In [1]: import numpy as np

In [2]: import numpy.linalg as la

In [3]: np.set_printoptions(precision=3, suppress=True, linewidth=140)

In [4]: tidy = lambda a: np.round(a, 3) + 0

In [5]: X = np.load("data.npy")

In [6]: print(X)
[[ 0.216  0.006 -0.03 ]
 [ 0.465  0.203  0.185]
 [ 0.804  0.424  0.434]
 [ 0.452  0.184  0.251]
 [ 0.217  0.132  0.144]
 [-2.935 -1.39  -1.525]
 [-1.846 -1.052 -1.015]
 [-2.331 -1.199 -1.124]
 [-2.536 -1.247 -1.29 ]
 [-0.025 -0.013  0.018]
 [-0.028  0.062  0.013]
 [ 0.121  0.039  0.066]
 [-0.944 -0.482 -0.403]]

In [7]: x = np.array([-3, 0, -1])

In [8]: target = X @ x

In [9]: b, lr = np.zeros(3), 1 / la.norm(X, 2) ** 2

In [10]: for i in range(15):
    ...:     b -= lr * X.T @ (X @ b - target)
    ...:     if i % 5 == 0: print(i, round(la.norm(X @ b - target), 3))
    ...: 
0 0.267
5 0.266
10 0.265

In [11]: print(tidy(la.cond(X)))
43.257

In [12]: x = np.array([7, 8, 1])

In [13]: target = X @ x

In [14]: print(tidy(la.pinv(X) @ X))
[[1. 0. 0.]
 [0. 1. 0.]
 [0. 0. 1.]]

In [15]: print(tidy(la.lstsq(X, target)[0]))
[7. 8. 1.]

In [16]: rng = np.random.default_rng(828)

In [17]: target = target + 0.3 * rng.normal(size=13)

In [18]: print(tidy(target))
[  1.397   5.348   9.456   4.798   2.866 -33.707 -22.492 -27.44  -29.43    0.097   0.271   1.131 -10.629]

In [19]: b, *_ = la.lstsq(X, target)

In [20]: print(tidy(X.T @ (target - X @ b)))
[0. 0. 0.]

In [21]: print(tidy(la.norm(target - X @ b)))
0.618

In [22]: cov = np.cov(X, rowvar=False)

In [23]: print(np.median(X, axis=0))
[-0.025  0.006  0.013]

In [24]: print(np.argsort(-X.std(axis=0).round(6), kind="stable"))
[0 2 1]

In [25]: print(tidy(la.eigvalsh(cov)[::-1]))
[2.579 0.004 0.002]

In [26]: print(tidy(cov))
[[1.714 0.85  0.871]
 [0.85  0.425 0.434]
 [0.871 0.434 0.446]]

In [27]: data = np.tril(np.array([[-2, -1, 3], [-1, -2, 3], [-1, 3, 3]]), -1) + np.eye(3, dtype=int)

In [28]: print(data)
[[ 1  0  0]
 [-1  1  0]
 [-1  3  1]]

In [29]: ev, vecs = la.eig(data)

In [30]: print(tidy(np.sort(la.eigvals(la.inv(data)))))
[1. 1. 1.]

In [31]: print(ev)
[1. 1. 1.]

In [32]: print(data @ vecs[:, 0] - ev[0] * vecs[:, 0])
[0. 0. 0.]

In [33]: print(tidy(la.eigvals(data).sum().real))
3.0

In [34]: print(tidy(la.det(data[::-1])))
-1.0

In [35]: print(tidy(la.det(data.T)))
1.0

In [36]: Y = la.inv(data)

In [37]: print(tidy(la.slogdet(data)[0]))
1.0

In [38]: print(Y)
[[ 1.  0.  0.]
 [ 1.  1.  0.]
 [-2. -3.  1.]]

In [39]: print((np.abs(Y) > 1e-9).astype(int))
[[1 0 0]
 [1 1 0]
 [1 1 1]]

In [40]: print(tidy(la.cond(data)))
14.295

In [41]: print(tidy(la.det(data) * la.det(Y)))
1.0

In [42]: print(tidy(la.det(data) * Y))
[[ 1.  0.  0.]
 [ 1.  1.  0.]
 [-2. -3.  1.]]

In [43]: print(np.kron(np.eye(2, dtype=int), Y))
[[ 1.  0.  0.  0.  0.  0.]
 [ 1.  1.  0.  0.  0.  0.]
 [-2. -3.  1. -0. -0.  0.]
 [ 0.  0.  0.  1.  0.  0.]
 [ 0.  0.  0.  1.  1.  0.]
 [-0. -0.  0. -2. -3.  1.]]

In [44]: print(tidy(la.det(Y[::-1])))
-1.0

In [45]: print(np.poly(Y))
[ 1. -3.  3. -1.]

In [46]: print(data @ data)
[[ 1  0  0]
 [-2  1  0]
 [-5  6  1]]

In [47]: print(tidy(np.sort(la.eigvals(data))))
[1. 1. 1.]

In [48]: print(np.prod(np.diag(data)), tidy(la.det(data)))
1 1.0

In [49]: print([int(la.matrix_rank(la.matrix_power(data, p))) for p in range(1, 4)])
[3, 3, 3]

In [50]: arr = np.load("out0.npy")

In [51]: print(arr)
[[-4. -1.  0.  0.]
 [-1. -1. -1.  0.]
 [ 0. -1. -8. -1.]
 [ 0.  0. -1.  1.]]

In [52]: Q, vecs = la.qr(arr[:, :2])[0], la.qr(arr[:, 2:])[0]

In [53]: s = la.svd(Q.T @ vecs, compute_uv=False)

In [54]: print(tidy(la.norm(Q @ Q.T - vecs @ vecs.T, 2)))
1.0
